>>> import numpy as np
>>> np.set_printoptions(suppress=True, linewidth=100)
>>> A = np.loadtxt("a.csv", delimiter=",")
>>> print(A)
[[-2.  2.  2. -2.  2.]
 [-3.  0.  0.  1. -3.]
 [-1.  0. -2.  3. -3.]
 [-1.  2. -3.  1. -1.]
 [-3.  2. -3.  1.  0.]
 [ 1.  2. -3.  3.  0.]
 [ 1. -3.  1.  2.  1.]
 [ 3. -1. -2.  2.  3.]]
>>> vec = np.array([3, 1, 2, 2, 3])
>>> target = A @ vec
>>> print(np.round(np.linalg.pinv(A) @ A, 2) + 0)
[[1. 0. 0. 0. 0.]
 [0. 1. 0. 0. 0.]
 [0. 0. 1. 0. 0.]
 [0. 0. 0. 1. 0.]
 [0. 0. 0. 0. 1.]]
>>> print(np.round(np.linalg.lstsq(A, target)[0], 2))
[3. 1. 2. 2. 3.]
>>> print(np.round(np.linalg.solve(A.T @ A, A.T @ target), 2))
[3. 1. 2. 2. 3.]
>>> rng = np.random.default_rng(57440)
>>> target = target + 0.3 * rng.normal(size=8)
>>> print(target.round(2))
[  2.69 -15.97 -10.76  -7.83 -10.64   4.98   8.71  17.06]
>>> b, *_ = np.linalg.lstsq(A, target)
>>> print(b.round())
[3. 1. 2. 2. 3.]
>>> print([round(float(np.linalg.norm(np.linalg.solve(A.T @ A + lam * np.eye(5), A.T @ target))), 2) for lam in (0, 1, 10, 100)])
[5.21, 4.64, 3.48, 1.45]
>>> print(round(np.linalg.norm(target - A @ b), 2))
0.39
>>> t = np.radians(90)
>>> r_ = np.eye(5)
>>> r_[3, 3] = r_[1, 1] = np.cos(t)
>>> r_[3, 1], r_[1, 3] = -np.sin(t), np.sin(t)
>>> print(r_.round(2) + 0)
[[ 1.  0.  0.  0.  0.]
 [ 0.  0.  0.  1.  0.]
 [ 0.  0.  1.  0.  0.]
 [ 0. -1.  0.  0.  0.]
 [ 0.  0.  0.  0.  1.]]
>>> out = A @ r_.T
>>> print(out.round(2) + 0)
[[-2. -2.  2. -2.  2.]
 [-3.  1.  0.  0. -3.]
 [-1.  3. -2.  0. -3.]
 [-1.  1. -3. -2. -1.]
 [-3.  1. -3. -2.  0.]
 [ 1.  3. -3. -2.  0.]
 [ 1.  2.  1.  3.  1.]
 [ 3.  2. -2.  1.  3.]]
>>> print(np.allclose(A @ A.T, out @ out.T))
True
>>> print(np.allclose(np.linalg.norm(A, axis=1), np.linalg.norm(out, axis=1)))
True
>>> print(round(np.linalg.det(r_), 2), np.trace(r_))
1.0 3.0
>>> vec = np.array([-2, -8, 4, -3, 3])
>>> print((A * vec).sum(axis=1))
[  8.  -6. -24. -32. -25. -39.  23.  -3.]
>>> print(A @ np.ones(5))
[ 2. -5. -3. -2. -3.  3.  2.  5.]
>>> print(A * vec)
[[  4. -16.   8.   6.   6.]
 [  6.  -0.   0.  -3.  -9.]
 [  2.  -0.  -8.  -9.  -9.]
 [  2. -16. -12.  -3.  -3.]
 [  6. -16. -12.  -3.   0.]
 [ -2. -16. -12.  -9.   0.]
 [ -2.  24.   4.  -6.   3.]
 [ -6.   8.  -8.  -6.   9.]]
>>> print((A @ vec).argmax())
6
>>> out = np.c_[A[:, :4] @ np.array([[5, 1, 3, 0], [0, 4, 0, 1], [1, 2, 0, 3], [2, 1, 2, 4]]), np.array([-4, 0, -4, -3, 3, -2, -2, 1])]
>>> print(out)
[[-12.   8. -10.   0.  -4.]
 [-13.  -2.  -7.   4.   0.]
 [ -1.  -2.   3.   6.  -4.]
 [ -6.   2.  -1.  -3.  -3.]
 [-16.   0.  -7.  -3.   3.]
 [  8.   6.   9.   5.  -2.]
 [ 10.  -7.   7.   8.  -2.]
 [ 17.  -3.  13.   1.   1.]]
>>> print(np.round(np.linalg.norm(np.linalg.qr(A)[0].T @ out, axis=0) ** 2 / ((out ** 2).sum(axis=0) + 1e-12), 2))
[1.   1.   1.   1.   0.52]
>>> print(np.linalg.matrix_rank(out))
5
>>> vec = np.array([0, 1, 1, 1, 1])
>>> h1 = np.maximum(out @ vec, 0)
>>> print(np.flatnonzero(h1 > 1e-9))
[2 5 6 7]
>>> data = np.loadtxt("w.csv", delimiter=",")
>>> print(data)
[[ 0. -1.  3.  3.  3. -1. -2.  1.  3.]
 [ 0.  0.  1.  3.  0. -2.  2.  3. -1.]
 [ 0.  0.  0. -2.  1. -3. -1.  1. -1.]
 [ 0.  0.  0.  0.  3.  2.  1.  3.  0.]
 [ 0.  0.  0.  0.  0. -3.  0. -1. -3.]
 [ 0.  0.  0.  0.  0.  0.  0. -2.  1.]
 [ 0.  0.  0.  0.  0.  0.  0.  2.  2.]
 [ 0.  0.  0.  0.  0.  0.  0.  0.  2.]
 [ 0.  0.  0.  0.  0.  0.  0.  0.  0.]]
>>> # triangular
>>> labels = rng.permutation(9)
>>> print(labels)
[7 2 3 5 8 4 1 0 6]
>>> out = data[labels][:, labels]
>>> print(out)
[[ 0.  0.  0.  0.  2.  0.  0.  0.  0.]
 [ 1.  0. -2. -3. -1.  1.  0.  0. -1.]
 [ 3.  0.  0.  2.  0.  3.  0.  0.  1.]
 [-2.  0.  0.  0.  1.  0.  0.  0.  0.]
 [ 0.  0.  0.  0.  0.  0.  0.  0.  0.]
 [-1.  0.  0. -3. -3.  0.  0.  0.  0.]
 [ 3.  1.  3. -2. -1.  0.  0.  0.  2.]
 [ 1.  3.  3. -1.  3.  3. -1.  0. -2.]
 [ 2.  0.  0.  0.  2.  0.  0.  0.  0.]]
>>> print(np.trace(out))
0.0
>>> print(np.allclose(out, data))
False
>>> rk = np.linalg.matrix_rank(data)
>>> print(rk)
7
>>> ns = np.linalg.svd(data)[2][rk:].T
>>> print(np.round(ns @ ns.T, 2) + 0)
[[ 1.    0.    0.    0.    0.    0.    0.    0.    0.  ]
 [ 0.    0.94  0.    0.13  0.06  0.   -0.19  0.    0.  ]
 [ 0.    0.    0.    0.    0.    0.    0.    0.    0.  ]
 [ 0.    0.13  0.    0.02  0.01  0.   -0.03  0.    0.  ]
 [ 0.    0.06  0.    0.01  0.    0.   -0.01  0.    0.  ]
 [ 0.    0.    0.    0.    0.    0.    0.    0.    0.  ]
 [ 0.   -0.19  0.   -0.03 -0.01  0.    0.04  0.    0.  ]
 [ 0.    0.    0.    0.    0.    0.    0.    0.    0.  ]
 [ 0.    0.    0.    0.    0.    0.    0.    0.    0.  ]]
>>> print([int(np.linalg.matrix_rank(np.delete(data, i, axis=0))) for i in range(9)])
[6, 6, 6, 6, 6, 7, 7, 7, 7]
>>> print(np.allclose(data @ ns, 0))
True
>>> print([int(np.linalg.matrix_rank(data[:, :j + 1])) for j in range(9)])
[0, 1, 2, 3, 4, 5, 5, 6, 7]
>>> w1 = np.array([[-2, 1, -1, -3, -1, 0],
...     [1, 1, -2, 3, 1, 1],
...     [2, 2, 2, 1, 0, 3],
...     [2, 2, -2, 3, 0, -1],
...     [-1, -3, 2, 1, 1, 3],
...     [-1, -2, 1, -1, -1, 0],
...     [-1, 1, 1, 1, -3, -2],
...     [2, 0, -2, 1, -2, 2],
...     [-2, 2, 1, -1, -3, -2]])
>>> b = np.array([-2, 0, 0, 9, -5, 9])
>>> H = np.maximum(data @ w1 + b, 0)
>>> print((H > 0).astype(int))
[[1 1 1 1 0 1]
 [1 1 0 1 0 1]
 [1 0 0 1 1 1]
 [0 0 1 1 0 1]
 [1 0 0 1 1 1]
 [0 1 1 1 0 1]
 [0 1 0 1 0 1]
 [0 1 1 1 0 1]
 [0 0 0 1 0 1]]
>>> print(np.round((H > 0).mean(axis=0), 2))
[0.44 0.56 0.44 1.   0.22 1.  ]
>>> print(H)
[[ 5.  8.  6. 18.  0. 23.]
 [14. 12.  0. 27.  0. 13.]
 [ 1.  0.  0.  8.  3. 20.]
 [ 0.  0.  3. 14.  0. 22.]
 [ 5.  0.  0. 14.  9. 13.]
 [ 0.  2.  5.  6.  0.  3.]
 [ 0.  4.  0.  9.  0.  9.]
 [ 0.  4.  2.  7.  0.  5.]
 [ 0.  0.  0.  9.  0.  9.]]
>>> Z = np.array([[2, -2], [-3, -1], [0, 2], [-5, -7], [-1, 5], [-9, 3]])
>>> print(H @ Z)
[[-311.  -63.]
 [-260. -190.]
 [-221.   17.]
 [-268.  -26.]
 [-186.  -24.]
 [ -63.  -25.]
 [-138.  -40.]
 [ -92.  -34.]
 [-126.  -36.]]
>>> def softmax(z):
...     e = np.exp(z - z.max(axis=-1, keepdims=True))
...     return e / e.sum(axis=-1, keepdims=True)
... 
>>> print(np.round(softmax(H[6] + -3), 2) + 0)
[0.  0.  0.  0.5 0.  0.5]
>>> print(np.round(softmax(H).sum(axis=1), 2))
[1. 1. 1. 1. 1. 1. 1. 1. 1.]
>>> S = H @ H.T / np.sqrt(6)
>>> print(np.round(softmax(S + np.triu(np.full(S.shape, -np.inf), 1)), 2) + 0)
[[1.   0.   0.   0.   0.   0.   0.   0.   0.  ]
 [0.   1.   0.   0.   0.   0.   0.   0.   0.  ]
 [1.   0.   0.   0.   0.   0.   0.   0.   0.  ]
 [1.   0.   0.   0.   0.   0.   0.   0.   0.  ]
 [0.   1.   0.   0.   0.   0.   0.   0.   0.  ]
 [0.31 0.69 0.   0.   0.   0.   0.   0.   0.  ]
 [0.05 0.95 0.   0.   0.   0.   0.   0.   0.  ]
 [0.   1.   0.   0.   0.   0.   0.   0.   0.  ]
 [0.98 0.02 0.   0.   0.   0.   0.   0.   0.  ]]
>>> print(round(float(np.linalg.norm(data, 2) / np.linalg.norm(data)), 2))
0.62
>>> print(np.linalg.matrix_rank(data, rtol=0.1))
6
>>> mat = np.load("data.npy")
>>> print(mat)
[[ 0. -1. -2.]
 [-1.  0.  0.]
 [-2.  0.  0.]]
>>> print(np.all(np.linalg.eigvalsh(mat) > 0))
False
>>> U, sigma, Vt = np.linalg.svd(mat)
>>> vecs = Vt[:(sigma > 1e-8).sum()]
>>> vec = mat[2] + -2 * mat[0] + rng.integers(2) * np.eye(3)[1]
>>> print(vec)
[-2.  2.  4.]
>>> print(np.linalg.matrix_rank(np.vstack([mat, vec])))
2
>>> print(round(np.linalg.norm(vec - vecs.T @ vecs @ vec), 2))
0.0
>>> W0 = np.loadtxt("layer13.csv", delimiter=",")
>>> print(W0)
[[9. 6. 3. 6. 0. 3. 9. 3.]
 [6. 4. 2. 4. 0. 2. 6. 2.]
 [3. 2. 1. 2. 0. 1. 3. 1.]
 [6. 4. 2. 4. 0. 2. 6. 2.]
 [0. 0. 0. 0. 0. 0. 0. 0.]
 [3. 2. 1. 2. 0. 1. 3. 1.]
 [9. 6. 3. 6. 0. 3. 9. 3.]
 [3. 2. 1. 2. 0. 1. 3. 1.]]
>>> rk = np.linalg.matrix_rank(W0)
>>> print(rk)
1
>>> ns = np.linalg.svd(W0)[2][rk:].T
>>> print(ns.shape)
(8, 7)
>>> print(np.linalg.matrix_rank(W0.T @ W0), np.linalg.matrix_rank(W0 @ W0.T))
1 1
>>> print([int(np.linalg.matrix_rank(W0[:i])) for i in range(1, len(W0) + 1)])
[1, 1, 1, 1, 1, 1, 1, 1]
>>> print([int(np.linalg.matrix_rank(W0[:, :j + 1])) for j in range(8)])
[1, 1, 1, 1, 1, 1, 1, 1]
>>> print(np.round(ns @ ns.T, 2) + 0)
[[ 0.69 -0.21 -0.1  -0.21  0.   -0.1  -0.31 -0.1 ]
 [-0.21  0.86 -0.07 -0.14  0.   -0.07 -0.21 -0.07]
 [-0.1  -0.07  0.97 -0.07  0.   -0.03 -0.1  -0.03]
 [-0.21 -0.14 -0.07  0.86  0.   -0.07 -0.21 -0.07]
 [ 0.    0.    0.    0.    1.    0.    0.    0.  ]
 [-0.1  -0.07 -0.03 -0.07  0.    0.97 -0.1  -0.03]
 [-0.31 -0.21 -0.1  -0.21  0.   -0.1   0.69 -0.1 ]
 [-0.1  -0.07 -0.03 -0.07  0.   -0.03 -0.1   0.97]]
>>> out = W0 + rng.integers(-2, 3, (8, 1)) @ rng.integers(-2, 3, (1, 8))
>>> print(out)
[[ 9.  2. -1.  2. -4. -1. 13.  7.]
 [ 6.  6.  4.  6.  2.  4.  4.  0.]
 [ 3.  2.  1.  2.  0.  1.  3.  1.]
 [ 6.  0. -2.  0. -4. -2. 10.  6.]
 [ 0.  0.  0.  0.  0.  0.  0.  0.]
 [ 3.  0. -1.  0. -2. -1.  5.  3.]
 [ 9. 10.  7. 10.  4.  7.  5. -1.]
 [ 3.  0. -1.  0. -2. -1.  5.  3.]]
>>> print(out - W0)
[[ 0. -4. -4. -4. -4. -4.  4.  4.]
 [ 0.  2.  2.  2.  2.  2. -2. -2.]
 [ 0.  0.  0.  0.  0.  0.  0.  0.]
 [ 0. -4. -4. -4. -4. -4.  4.  4.]
 [ 0.  0.  0.  0.  0.  0.  0.  0.]
 [ 0. -2. -2. -2. -2. -2.  2.  2.]
 [ 0.  4.  4.  4.  4.  4. -4. -4.]
 [ 0. -2. -2. -2. -2. -2.  2.  2.]]
>>> print(np.abs(out - W0).sum(axis=1))
[28. 14.  0. 28.  0. 14. 28. 14.]
>>> print(np.linalg.matrix_rank(out - W0, tol=1e-8))
1
>>> print(np.round(np.linalg.svd(out - W0, compute_uv=False), 2) + 0)
[20.49  0.    0.    0.    0.    0.    0.    0.  ]
>>> E = np.load("m.npy")
>>> print(E)
[[1.   0.2  0.04 0.01 0.   0.  ]
 [0.2  1.   0.2  0.04 0.01 0.  ]
 [0.04 0.2  1.   0.2  0.04 0.01]
 [0.01 0.04 0.2  1.   0.2  0.04]
 [0.   0.01 0.04 0.2  1.   0.2 ]
 [0.   0.   0.01 0.04 0.2  1.  ]]
>>> # symmetric
>>> out = np.linalg.inv(E)
>>> print(np.round(np.linalg.inv(out), 2) + 0)
[[1.   0.2  0.04 0.01 0.   0.  ]
 [0.2  1.   0.2  0.04 0.01 0.  ]
 [0.04 0.2  1.   0.2  0.04 0.01]
 [0.01 0.04 0.2  1.   0.2  0.04]
 [0.   0.01 0.04 0.2  1.   0.2 ]
 [0.   0.   0.01 0.04 0.2  1.  ]]
